% python3 -q
>>> import numpy as np
>>> np.set_printoptions(precision=2, suppress=True, linewidth=200, sign=" ")
>>> def tidy(a):
...     return np.round(a, 2) + 0
... 
>>> J = np.load("sample16.npy")
>>> tidy(J)
array([[ 0.25,  0.  ,  0.38,  0.38,  0.  ],
       [ 0.  ,  0.25,  0.25,  0.25,  0.25],
       [ 0.38,  0.12,  0.12,  0.  ,  0.38],
       [ 0.17,  0.25,  0.25,  0.17,  0.17],
       [ 0.38,  0.12,  0.12,  0.12,  0.25]])
>>> tidy(np.linalg.norm(J, 1)), tidy(np.linalg.norm(J, np.inf))
(np.float64(1.17), np.float64(1.0))
>>> np.linalg.norm(J, axis=1).argmax()
np.int64(0)
>>> tidy(np.linalg.norm(J[3] - J[4]))
np.float64(0.29)
>>> tidy(np.linalg.norm(J[3], 1)), tidy(np.linalg.norm(J[3], np.inf))
(np.float64(1.0), np.float64(0.25))
>>> x0 = np.array([-3, 2, -5, 7, 7])
>>> target = J @ x0
>>> beta, lr = np.zeros(5), 1 / np.linalg.norm(J, 2) ** 2
>>> for i in range(50):
...     beta -= lr * J.T @ (J @ beta - target)
...     if i % 10 == 0: print(i, round(np.linalg.norm(J @ beta - target), 2))
... 
0 1.87
10 0.89
20 0.68
30 0.62
40 0.58
>>> tidy(np.linalg.cond(J))
np.float64(15.85)
>>> u = np.array([3, 2, 3])
>>> r1 = np.array([1, 1, 1])
>>> M = u[:, None] + r1[None, :]
>>> M
array([[ 4,  4,  4],
       [ 3,  3,  3],
       [ 4,  4,  4]])
>>> # rows 0 and 2 are equal
>>> left, sv, Vh = np.linalg.svd(M)
>>> tidy(sv)
array([ 11.09,   0.  ,   0.  ])
>>> np.argmax(sv[:-1] / (sv[1:] + 1e-6)) + 1
np.int64(1)
>>> Y = left[:, :1] @ np.diag(sv[:1]) @ Vh[:1]
>>> tidy(np.linalg.norm(M - Y) / np.linalg.norm(M))
np.float64(0.0)
>>> np.linalg.matrix_rank(Y)
np.int64(1)
>>> tidy(Y)
array([[ 4.,  4.,  4.],
       [ 3.,  3.,  3.],
       [ 4.,  4.,  4.]])
>>> K = np.load("w.npy")
>>> tidy(K)
array([[-14.38,  -4.42,   9.96, -14.09],
       [-13.21,  -3.92,   9.29, -12.83],
       [-11.32,  -3.13,   8.19, -10.79],
       [ -3.77,  -0.24,   3.54,  -2.79],
       [ -2.5 ,   0.14,   2.64,  -1.51],
       [ -1.99,   0.26,   2.24,  -1.02],
       [ -0.96,   0.38,   1.35,  -0.14],
       [ -0.17,   0.16,   0.34,   0.13],
       [  0.15,  -0.14,  -0.29,  -0.16],
       [  0.22,  -0.19,  -0.41,  -0.23],
       [  0.25,  -0.21,  -0.46,  -0.25],
       [  0.35,  -0.27,  -0.62,  -0.33],
       [  0.87,  -0.38,  -1.25,  -0.52],
       [  1.2 ,  -0.38,  -1.57,  -0.52],
       [  1.38,  -0.36,  -1.74,  -0.5 ],
       [  3.26,   0.08,  -3.18,   0.11],
       [  4.61,   0.51,  -4.09,   0.79],
       [  8.57,   2.  ,  -6.57,   3.21]])
>>> left, sv, Vh = np.linalg.svd(K)
>>> np.argmax(sv[:-1] / (sv[1:] + 1e-6)) + 1
np.int64(3)
>>> tidy(sv)
array([ 38.79,   6.81,   1.85,   0.  ])
>>> Y = left[:, :3] @ np.diag(sv[:3]) @ Vh[:3]
>>> tidy(Y)
array([[-14.38,  -4.42,   9.96, -14.09],
       [-13.21,  -3.92,   9.29, -12.83],
       [-11.32,  -3.13,   8.19, -10.79],
       [ -3.77,  -0.24,   3.54,  -2.79],
       [ -2.5 ,   0.14,   2.64,  -1.51],
       [ -1.99,   0.26,   2.24,  -1.02],
       [ -0.96,   0.38,   1.35,  -0.14],
       [ -0.17,   0.16,   0.34,   0.13],
       [  0.15,  -0.14,  -0.29,  -0.16],
       [  0.22,  -0.19,  -0.41,  -0.23],
       [  0.25,  -0.21,  -0.46,  -0.25],
       [  0.35,  -0.27,  -0.62,  -0.33],
       [  0.87,  -0.38,  -1.25,  -0.52],
       [  1.2 ,  -0.38,  -1.57,  -0.52],
       [  1.38,  -0.36,  -1.74,  -0.5 ],
       [  3.26,   0.08,  -3.18,   0.11],
       [  4.61,   0.51,  -4.09,   0.79],
       [  8.57,   2.  ,  -6.57,   3.21]])
>>> np.linalg.matrix_rank(Y)
np.int64(3)
>>> tidy(np.linalg.norm(K - Y) / np.linalg.norm(K))
np.float64(0.0)
>>> gram = np.cov(Y, rowvar=False)
>>> tidy(gram)
array([[ 35.45,   9.02, -26.43,  28.06],
       [  9.02,   2.6 ,  -6.42,   7.7 ],
       [-26.43,  -6.42,  20.01, -20.36],
       [ 28.06,   7.7 , -20.36,  23.97]])
>>> np.argwhere(np.triu(np.abs(np.corrcoef(Y.T)) > 0.8, 1))
array([[ 0,  1],
       [ 0,  2],
       [ 0,  3],
       [ 1,  2],
       [ 1,  3],
       [ 2,  3]])
>>> tidy(np.corrcoef(Y.T))
array([[ 1.  ,  0.94, -0.99,  0.96],
       [ 0.94,  1.  , -0.89,  0.98],
       [-0.99, -0.89,  1.  , -0.93],
       [ 0.96,  0.98, -0.93,  1.  ]])
>>> gram.shape
(4, 4)
>>> tidy(Y.std(axis=0))
array([ 5.79,  1.57,  4.35,  4.76])
>>> u, r1 = K[9], K[11]
>>> tidy(u @ r1)
np.float64(0.46)
>>> pr = (u @ r1) / (u @ u) * u
>>> tidy(pr)
array([ 0.33, -0.29, -0.61, -0.34])
>>> np.linalg.matrix_rank(np.outer(u, r1))
np.int64(1)
>>> tidy(r1 - pr)
array([ 0.02,  0.02,  0.  ,  0.01])
>>> E = np.load("x.npy")
>>> E
array([[ 1,  0,  0,  1,  0],
       [ 1,  0,  4,  0,  2],
       [ 0,  0,  2,  1,  1],
       [ 0,  2,  2,  0,  1],
       [ 0,  1,  4,  0,  2]])
>>> # null space of dimension 1
>>> rng = np.random.default_rng(4876)
>>> Y = E + rng.integers(-2, 3, (5, 4)) @ rng.integers(-2, 3, (4, 5))
>>> Y
array([[-3, -8,  2,  5,  0],
       [ 8,  0,  4, -2, -3],
       [ 9,  3, -1, -1, -6],
       [ 2,  3,  1,  0, -1],
       [ 0,  5,  7, -4,  6]])
>>> np.abs(Y - E).sum(axis=1)
array([ 18,  14,  24,   6,  15])
>>> Y - E
array([[-4, -8,  2,  4,  0],
       [ 7,  0,  0, -2, -5],
       [ 9,  3, -3, -2, -7],
       [ 2,  1, -1,  0, -2],
       [ 0,  4,  3, -4,  4]])
>>> [round(float(x), 2) for x in np.linalg.svd(E, compute_uv=False)[:3]]
[7.23, 1.97, 1.43]
>>> np.linalg.cond(E) > 100
np.True_
>>> hat = np.triu(np.array([[9, 3, 2, 9, 0],
...     [2, 1, 1, 6, 8],
...     [9, 0, 7, 8, 9],
...     [9, 5, 6, 7, 9],
...     [0, 3, 8, 2, 8]]), 1) + np.eye(5)
>>> Y = hat @ E @ np.linalg.inv(hat)
>>> hat @ E - E @ hat
array([[  3.,  15.,  32.,  -7.,   8.],
       [  0.,  17.,  44., -40., -13.],
       [  0.,  25.,  52., -16.,  -1.],
       [  0.,   9.,  34., -28., -16.],
       [  0.,   0.,  -1., -38., -44.]])
>>> idx = rng.permutation(5)
>>> idx
array([ 2,  0,  1,  4,  3])
>>> Y = E[idx][:, idx]
>>> np.allclose(Y, E)
False
>>> np.diag(Y)
array([ 2,  1,  0,  2,  0])
>>> tidy(np.sort(np.abs(np.linalg.eigvals(Y))))
array([ 0.  ,  1.26,  1.53,  1.53,  5.12])
>>> left, sv, Vh = np.linalg.svd(E, full_matrices=False)
>>> tidy(left.T @ left)
array([[ 1.,  0.,  0.,  0.,  0.],
       [ 0.,  1.,  0.,  0.,  0.],
       [ 0.,  0.,  1.,  0.,  0.],
       [ 0.,  0.,  0.,  1.,  0.],
       [ 0.,  0.,  0.,  0.,  1.]])
>>> tidy(left.T @ E @ Vh.T)
array([[ 7.23,  0.  ,  0.  ,  0.  ,  0.  ],
       [ 0.  ,  1.97,  0.  ,  0.  ,  0.  ],
       [ 0.  ,  0.  ,  1.43,  0.  ,  0.  ],
       [ 0.  ,  0.  ,  0.  ,  0.93,  0.  ],
       [ 0.  ,  0.  ,  0.  ,  0.  ,  0.  ]])
>>> np.allclose(left * sv @ Vh, E)
True
>>> tidy(np.sqrt((sv ** 2).sum())), tidy(np.linalg.norm(E))
(np.float64(7.68), np.float64(7.68))
>>> A = np.array([[0, 1, 0], [0, 0, 1], [1, 0, 0]])
>>> A
array([[ 0,  1,  0],
       [ 0,  0,  1],
       [ 1,  0,  0]])
>>> # a transition matrix
>>> tidy(np.sort(np.abs(np.linalg.eigvals(A)))[::-1])
array([ 1.,  1.,  1.])
>>> pr = np.eye(3)[0]
>>> for _ in range(6):
...     pr = pr @ A
...     print(pr.round(2))
... 
[ 0.  1.  0.]
[ 0.  0.  1.]
[ 1.  0.  0.]
[ 0.  1.  0.]
[ 0.  0.  1.]
[ 1.  0.  0.]
>>> np.allclose(A, A.T)
False
>>> tidy(np.linalg.det(A))
np.float64(1.0)
>>> (A - A.T) / 2
array([[ 0. ,  0.5, -0.5],
       [-0.5,  0. ,  0.5],
       [ 0.5, -0.5,  0. ]])
>>> (A + A.T) / 2
array([[ 0. ,  0.5,  0.5],
       [ 0.5,  0. ,  0.5],
       [ 0.5,  0.5,  0. ]])
>>> x0 = np.array([-2, 0, -2])
>>> target = A @ x0
>>> target
array([ 0, -2, -2])
>>> tidy(np.linalg.solve(A, target))
array([-2.,  0., -2.])
>>> tidy(np.linalg.solve(A.T, A[2]))
array([ 0.,  0.,  1.])
>>> tidy(np.linalg.solve(A, -3 * target))
array([ 6.,  0.,  6.])
>>> A @ A.T
array([[ 1,  0,  0],
       [ 0,  1,  0],
       [ 0,  0,  1]])
>>> A.T @ A
array([[ 1,  0,  0],
       [ 0,  1,  0],
       [ 0,  0,  1]])
>>> tidy(np.linalg.norm(A, axis=0))
array([ 1.,  1.,  1.])
>>> F = np.loadtxt("mat.csv", delimiter=",")
>>> F
array([[ -3.,   6.,  -3.],
       [ -6.,  16., -10.],
       [ -6.,  20., -14.]])
>>> tidy(np.abs(np.linalg.eigvals(F)).max())
np.float64(4.0)
>>> tidy(np.linalg.matrix_power(F, 3))
array([[ -27.,   54.,  -27.],
       [ -54.,  172., -118.],
       [ -54.,  236., -182.]])
>>> assert F == F.T
Traceback (most recent call last):
  File "<python-input-94>", line 1, in <module>
    assert F == F.T
           ^^^^^^^^
ValueError: The truth value of an array with more than one element is ambiguous. Use a.any() or a.all()
>>> np.allclose(F @ F.T, F.T @ F)
False
>>> np.trace(F)
np.float64(-1.0)
>>> (F - F.T) / 2
array([[  0. ,   6. ,   1.5],
       [ -6. ,   0. , -15. ],
       [ -1.5,  15. ,   0. ]])
>>> F.inv()
Traceback (most recent call last):
  File "<python-input-98>", line 1, in <module>
    F.inv()
    ^^^^^
AttributeError: 'numpy.ndarray' object has no attribute 'inv'
>>> left, sv, Vh = np.linalg.svd(F)
>>> tidy(sv)
array([ 32.78,   1.9 ,   0.  ])
>>> np.argmax(sv[:-1] / (sv[1:] + 1e-6)) + 1
np.int64(2)
>>> Y = left[:, :2] @ np.diag(sv[:2]) @ Vh[:2]
>>> tidy(Y)
array([[ -3.,   6.,  -3.],
       [ -6.,  16., -10.],
       [ -6.,  20., -14.]])
>>> np.linalg.matrix_rank(Y)
np.int64(2)
>>> tidy(np.linalg.norm(F - Y, 2)), sv[2]
(np.float64(0.0), np.float64(0.0))
>>> idx = rng.permutation(3)
>>> idx
array([ 1,  2,  0])
>>> Y = F[idx][:, idx]
>>> tidy(np.sort(np.abs(np.linalg.eigvals(Y))))
array([ 0.,  3.,  4.])
>>> np.trace(Y)
np.float64(-1.0)
>>> np.allclose(Y, F)
False
>>> tidy(np.linalg.det(Y)), tidy(np.linalg.det(F[idx]))
(np.float64(0.0), np.float64(0.0))
>>> tidy(F @ np.linalg.pinv(F) @ F)
array([[ -3.,   6.,  -3.],
       [ -6.,  16., -10.],
       [ -6.,  20., -14.]])
>>> np.linalg.lstsq(F[:-1].T, F[-1])[2]
np.int32(2)
>>> np.abs(np.diag(np.linalg.qr(F)[1])) > 1e-9
array([ True,  True, False])
>>> x0 = np.array([1, 2, 0])
>>> np.sign((F @ x0).round(6))
array([ 1.,  1.,  1.])
>>> F @ x0
array([  9.,  26.,  34.])
>>> (F @ x0).argmax()
np.int64(2)
>>> F @ (2 * x0)
array([ 18.,  52.,  68.])
>>> m1 = np.load("data.npy")
>>> m1
array([[  8,  -7,   7],
       [  3,   4,  -7],
       [  1,  -9,  -9],
       [  3,  -3,  -2],
       [ -1, -19,  28]])
>>> Y = np.c_[m1[:, :2] @ np.array([[1, 3], [1, 2]]), np.array([7, 9, 8, 1, 7])]
>>> Y
array([[  1,  10,   7],
       [  7,  17,   9],
       [ -8, -15,   8],
       [  0,   3,   1],
       [-20, -41,   7]])
>>> tidy(np.linalg.norm(Y - m1 @ np.linalg.lstsq(m1, Y)[0], axis=0))
array([ 0.  ,  0.  ,  8.84])
>>> hat = Y @ np.linalg.solve(Y.T @ Y, Y.T)
>>> tidy((np.eye(5) - hat) @ Y)
array([[ 0.,  0.,  0.],
       [ 0.,  0.,  0.],
       [ 0.,  0.,  0.],
       [ 0.,  0.,  0.],
       [ 0.,  0.,  0.]])
>>> tidy(hat)
array([[ 0.84,  0.05,  0.04,  0.36, -0.01],
       [ 0.05,  0.85,  0.28, -0.14, -0.16],
       [ 0.04,  0.28,  0.33, -0.05,  0.37],
       [ 0.36, -0.14, -0.05,  0.19, -0.01],
       [-0.01, -0.16,  0.37, -0.01,  0.8 ]])
>>> tidy(np.linalg.eigvalsh(hat))
array([ 0.,  0.,  1.,  1.,  1.])
>>> x0 = np.array([0, -2, -1])
>>> target = m1 @ x0
>>> try:
...     np.linalg.solve(m1, target)
... except np.linalg.LinAlgError as e:
...     print(repr(e))
... 
LinAlgError('Last 2 dimensions of the array must be square')
>>> target
array([ 7, -1, 27,  8, 10])
>>> tidy(np.linalg.lstsq(m1, target)[0])
array([ 0., -2., -1.])
>>> tidy(np.linalg.solve(m1.T @ m1, m1.T @ target))
array([ 0., -2., -1.])
>>> tidy(np.linalg.pinv(m1) @ m1)
array([[ 1.,  0.,  0.],
       [ 0.,  1.,  0.],
       [ 0.,  0.,  1.]])
>>> target = target + 0.02 * rng.normal(size=5)
>>> tidy(target)
array([ 7.  , -1.  , 27.04,  8.  ,  9.97])
>>> beta, *_ = np.linalg.lstsq(m1, target)
>>> tidy(np.linalg.norm(target - m1 @ beta))
np.float64(0.01)
>>> beta.round()
array([ 0., -2., -1.])
>>> [round(float(np.linalg.norm(np.linalg.solve(m1.T @ m1 + lam * np.eye(3), m1.T @ target))), 2) for lam in (0, 1, 10, 100)]
[2.24, 2.22, 2.11, 1.41]
>>> hat = m1 @ np.linalg.solve(m1.T @ m1, m1.T)
>>> tidy(hat @ m1[:, 2])
array([ 7., -7., -9., -2., 28.])
>>> tidy(hat)
array([[ 0.83,  0.24, -0.06,  0.26,  0.1 ],
       [ 0.24,  0.17, -0.02,  0.1 , -0.27],
       [-0.06, -0.02,  0.95,  0.21,  0.01],
       [ 0.26,  0.1 ,  0.21,  0.14, -0.04],
       [ 0.1 , -0.27,  0.01, -0.04,  0.91]])
>>> tidy(np.diag(hat))
array([ 0.83,  0.17,  0.95,  0.14,  0.91])
>>> tidy((np.eye(5) - hat) @ m1)
array([[ 0.,  0.,  0.],
       [ 0.,  0.,  0.],
       [ 0.,  0.,  0.],
       [ 0.,  0.,  0.],
       [ 0.,  0.,  0.]])
>>> data = np.loadtxt("a.csv", delimiter=",")
>>> tidy(data)
array([[ 0.67, -0.24, -0.62, -0.32],
       [ 0.06,  0.95, -0.19, -0.22],
       [ 0.74,  0.14,  0.59,  0.31],
       [ 0.  , -0.1 ,  0.49, -0.87]])
>>> x0 = np.array([1, 1, 2, -1])
>>> 4 - np.linalg.matrix_rank(data - np.eye(4), tol=1e-8)
np.int64(1)
>>> [p for p in range(1, 25) if np.allclose(np.linalg.matrix_power(data, p), np.eye(4))]
[]
>>> tidy(np.linalg.norm(x0)), tidy(np.linalg.norm(data @ x0))
(np.float64(2.65), np.float64(2.65))
>>> tidy(np.sort(np.abs(np.degrees(np.angle(np.linalg.eigvals(data))))))
array([   0.  ,   47.71,   47.71,  180.  ])
>>> tidy(data.T @ (data @ x0))
array([ 1.,  1.,  2., -1.])
>>> tidy(np.linalg.norm(K, 2) / np.linalg.norm(K))
np.float64(0.98)
>>> np.argsort(-np.linalg.norm(K, axis=0).round(6), kind="stable")[:3]
array([ 0,  3,  2])
>>> np.linalg.matrix_rank(K, rtol=0.1)
np.int64(2)
>>> Y = E / np.sqrt((E ** 2).mean(axis=1, keepdims=True))
>>> np.linalg.matrix_rank(E - E.mean(axis=1, keepdims=True))
np.int64(4)
>>> np.linalg.matrix_rank(Y) == np.linalg.matrix_rank(E)
np.True_
>>> idx = rng.permutation(4)
>>> idx
array([ 0,  3,  2,  1])
>>> Y = data[idx][:, idx]
>>> np.allclose(Y, data)
False
>>> gram = data.T @ data
>>> np.linalg.matrix_rank(gram)
np.int64(4)
>>> (data @ data.T).shape
(4, 4)
